In [1]: import numpy as np

In [2]: import numpy.linalg as la

In [3]: np.set_printoptions(precision=2, suppress=True, linewidth=200, legacy="1.25")

In [4]: E = np.loadtxt("run9.csv", delimiter=",")

In [5]: E
Out[5]: 
array([[-0.17,  0.03, -0.61,  0.6 , -0.4 ],
       [ 0.17, -0.57,  0.24, -0.21, -0.7 ],
       [-0.38, -0.21, -0.49, -0.66,  0.07],
       [-0.6 ,  0.22,  0.52,  0.06, -0.04],
       [ 0.6 ,  0.35, -0.13, -0.23,  0.07],
       [ 0.13, -0.67,  0.06,  0.33,  0.53],
       [ 0.26,  0.13,  0.19,  0.07, -0.22]])

In [6]: # orthonormal columns

In [7]: q, vecs = la.qr(E[:, :2])[0], la.qr(E[:, 2:])[0]

In [8]: sig = la.svd(q.T @ vecs, compute_uv=False)

In [9]: np.degrees(np.arccos(sig.clip(0, 1)))
Out[9]: array([90., 90.])

In [10]: A2 = E / np.sqrt((E ** 2).mean(axis=1, keepdims=True))

In [11]: print(la.norm(A2, axis=1))
[2.24 2.24 2.24 2.24 2.24 2.24 2.24]

In [12]: print(A2[1])
[ 0.39 -1.31  0.55 -0.48 -1.61]

In [13]: J = np.load("a.npy")

In [14]: J
Out[14]: 
array([[5., 1., 0., 0.],
       [0., 5., 1., 0.],
       [0., 0., 5., 1.],
       [0., 0., 0., 5.]])

In [15]: x = np.array([2, 2, 1, -2])

In [16]: rhs = J @ x

In [17]: print(rhs)
[ 12.  11.   3. -10.]

In [18]: la.solve(J, -1 * rhs)
Out[18]: array([-2., -2., -1.,  2.])

In [19]: la.solve(J.T, J[3])
Out[19]: array([0., 0., 0., 1.])

In [20]: la.solve(J, J[:, 1])
Out[20]: array([0., 1., 0., 0.])

In [21]: la.solve(J, rhs + J[:, 2])
Out[21]: array([ 2.,  2.,  2., -2.])

In [22]: u = np.array([-3, -3, 2, 2])

In [23]: A2 = J + np.outer(u, np.eye(4)[0])

In [24]: A2
Out[24]: 
array([[ 2.,  1.,  0.,  0.],
       [-3.,  5.,  1.,  0.],
       [ 2.,  0.,  5.,  1.],
       [ 2.,  0.,  0.,  5.]])

In [25]: la.matrix_rank(la.inv(A2) - la.inv(J), tol=1e-8)
Out[25]: 1

In [26]: la.matrix_rank(A2 - J)
Out[26]: 1

In [27]: def softmax(z):
    ...:     e = np.exp(z - z.max(axis=-1, keepdims=True))
    ...:     return e / e.sum(axis=-1, keepdims=True)
    ...: 

In [28]: softmax(A2[0] + -3)
Out[28]: array([0.61, 0.22, 0.08, 0.08])

In [29]: softmax(A2[0])
Out[29]: array([0.61, 0.22, 0.08, 0.08])

In [30]: scores = A2 @ A2.T / np.sqrt(4)

In [31]: softmax(scores)[0] @ A2
Out[31]: array([1.89, 0.55, 1.36, 1.61])

In [32]: np.round(softmax(scores), 2) + 0
Out[32]: 
array([[0.44, 0.02, 0.27, 0.27],
       [0.  , 1.  , 0.  , 0.  ],
       [0.  , 0.  , 1.  , 0.  ],
       [0.  , 0.  , 0.  , 1.  ]])

In [33]: softmax(scores).round(6).argmax(axis=1)
Out[33]: array([0, 1, 2, 3])

In [34]: np.round(la.norm(J[0], 1), 2), np.round(la.norm(J[0], np.inf), 2)
Out[34]: (6.0, 5.0)

In [35]: np.round(la.norm(J, "nuc"), 2)
Out[35]: 20.15

In [36]: la.norm(J, axis=1).argmax()
Out[36]: 0

In [37]: np.round(la.norm(J) ** 2 / la.norm(J, 2) ** 2, 2)
Out[37]: 3.03

In [38]: np.round(la.norm(J[0] - J[1]), 2)
Out[38]: 6.48

In [39]: X = np.loadtxt("sample12.csv", delimiter=",")

In [40]: X
Out[40]: 
array([[ 0.,  0.,  0., -1., -1.,  2.],
       [ 0.,  0.,  0.,  0.,  0.,  0.],
       [ 0.,  0.,  0.,  1., -1.,  1.],
       [ 2.,  2., -4.,  2.,  2., -4.],
       [ 0.,  0.,  0.,  0.,  0.,  0.],
       [-2.,  2., -2., -2.,  2., -2.]])

In [41]: print(la.cond(X) > 100)
True

In [42]: rk = la.matrix_rank(X)

In [43]: rk
Out[43]: 4

In [44]: N = la.svd(X)[2][rk:].T

In [45]: N.shape
Out[45]: (6, 2)

In [46]: [int(la.matrix_rank(np.delete(X, i, axis=0))) for i in range(6)]
Out[46]: [3, 4, 3, 3, 4, 3]

In [47]: [int(la.matrix_rank(X[:i])) for i in range(1, len(X) + 1)]
Out[47]: [1, 1, 2, 3, 3, 4]

In [48]: [int(la.matrix_rank(X[:, :j + 1])) for j in range(6)]
Out[48]: [1, 2, 2, 3, 4, 4]

In [49]: la.matrix_rank(X.T @ X), la.matrix_rank(X @ X.T)
Out[49]: (4, 4)

In [50]: np.round(X @ N, 2) + 0
Out[50]: 
array([[0., 0.],
       [0., 0.],
       [0., 0.],
       [0., 0.],
       [0., 0.],
       [0., 0.]])
